$ python -q
>>> import numpy as np
>>> from numpy import linalg as LA
>>> np.set_printoptions(precision=3, suppress=True, linewidth=100, legacy="1.25")
>>> W0 = np.array([[-3.0, 0.0, 0.0], [0.0, -3.0, 0.0], [0.0, 0.0, -3.0]])
>>> [round(float(LA.det(W0[:i, :i])), 2) + 0 for i in range(1, 4)]
[-3.0, 9.0, -27.0]
>>> np.all(LA.eigvalsh(W0) > 0)
False
>>> W0 @ W0.T
array([[9., 0., 0.],
       [0., 9., 0.],
       [0., 0., 9.]])
>>> LA.norm(W0, axis=0)
array([3., 3., 3.])
>>> LA.pinv(W0)
array([[-0.333,  0.   ,  0.   ],
       [ 0.   , -0.333,  0.   ],
       [ 0.   ,  0.   , -0.333]])
>>> (W0 != 0).astype(int)
array([[1, 0, 0],
       [0, 1, 0],
       [0, 0, 1]])
>>> round(float(LA.det(W0)), 3)
-27.0
>>> W0 @ W0
array([[9., 0., 0.],
       [0., 9., 0.],
       [0., 0., 9.]])
>>> evals, vecs = LA.eig(W0)
>>> evals
array([-3., -3., -3.])
>>> np.sort(LA.eigvals(W0.T))
array([-3., -3., -3.])
>>> round(float(LA.eigvals(W0).sum().real), 3)
-9.0
>>> arr = np.load("out8.npy")
>>> arr
array([[-3, -9,  9,  0],
       [ 2,  6, -6,  0],
       [-4,  0, -6, -2],
       [-5, -3, -3, -2]])
>>> rng = np.random.default_rng(10)
>>> z = rng.permutation(4)
>>> z
array([2, 3, 1, 0])
>>> B = arr[z][:, z]
>>> B
array([[-6, -2,  0, -4],
       [-3, -2, -3, -5],
       [-6,  0,  6,  2],
       [ 9,  0, -9, -3]])
>>> np.allclose(B, arr)
False
>>> cov = B.T @ B
>>> np.allclose(cov, cov.T)
True
>>> LA.matrix_rank(cov)
2
>>> cov
array([[ 162,   18, -108,    0],
       [  18,    8,    6,   18],
       [-108,    6,  126,   54],
       [   0,   18,   54,   54]])
>>> th = np.sort(rng.uniform(-2, 2, 23))
>>> M = np.c_[th, th ** 2, th ** 3] @ np.array([[2, 3, 1], [2, 0, 3], [0, 1, 0]])
>>> M
array([[ 1.329, -7.458,  4.906],
       [ 1.277, -7.33 ,  4.801],
       [ 1.193, -7.123,  4.629],
       [ 1.13 , -6.97 ,  4.501],
       [ 0.209, -4.602,  2.505],
       [-0.349, -2.789,  1.026],
       [-0.457, -2.212,  0.609],
       [-0.418, -0.92 , -0.032],
       [ 0.108,  0.154,  0.059],
       [ 0.153,  0.214,  0.087],
       [ 0.79 ,  0.937,  0.579],
       [ 2.656,  2.701,  2.471],
       [ 3.895,  3.895,  3.877],
       [ 4.08 ,  4.08 ,  4.093],
       [ 5.99 ,  6.108,  6.382],
       [ 6.041,  6.165,  6.444],
       [ 6.08 ,  6.209,  6.492],
       [ 6.471,  6.655,  6.973],
       [ 6.819,  7.06 ,  7.402],
       [ 8.541,  9.178,  9.559],
       [ 9.479, 10.413, 10.751],
       [10.336, 11.589, 11.849],
       [10.822, 12.275, 12.475]])
>>> Ac = M - M.mean(axis=0)
>>> Uu, s, Vh = LA.svd(Ac, full_matrices=False)
>>> Vh[0] * np.sign(Vh[0, np.abs(Vh[0]).argmax()])
array([0.468, 0.782, 0.412])
>>> np.abs(Uu[:, 0]).argmax()
22
>>> (np.sign(Uu[:, 0]) == np.sign(Uu[0, 0])).astype(int)
array([1, 1, 1, 1, 1, 1, 1, 1, 1, 1, 1, 1, 0, 0, 0, 0, 0, 0, 0, 0, 0, 0, 0])
>>> np.round(Ac.mean(axis=0), 3) + 0
array([0., 0., 0.])
>>> np.abs(Vh[0]).argmax()
1
>>> s ** 2 / (s ** 2).sum()
array([0.892, 0.107, 0.001])
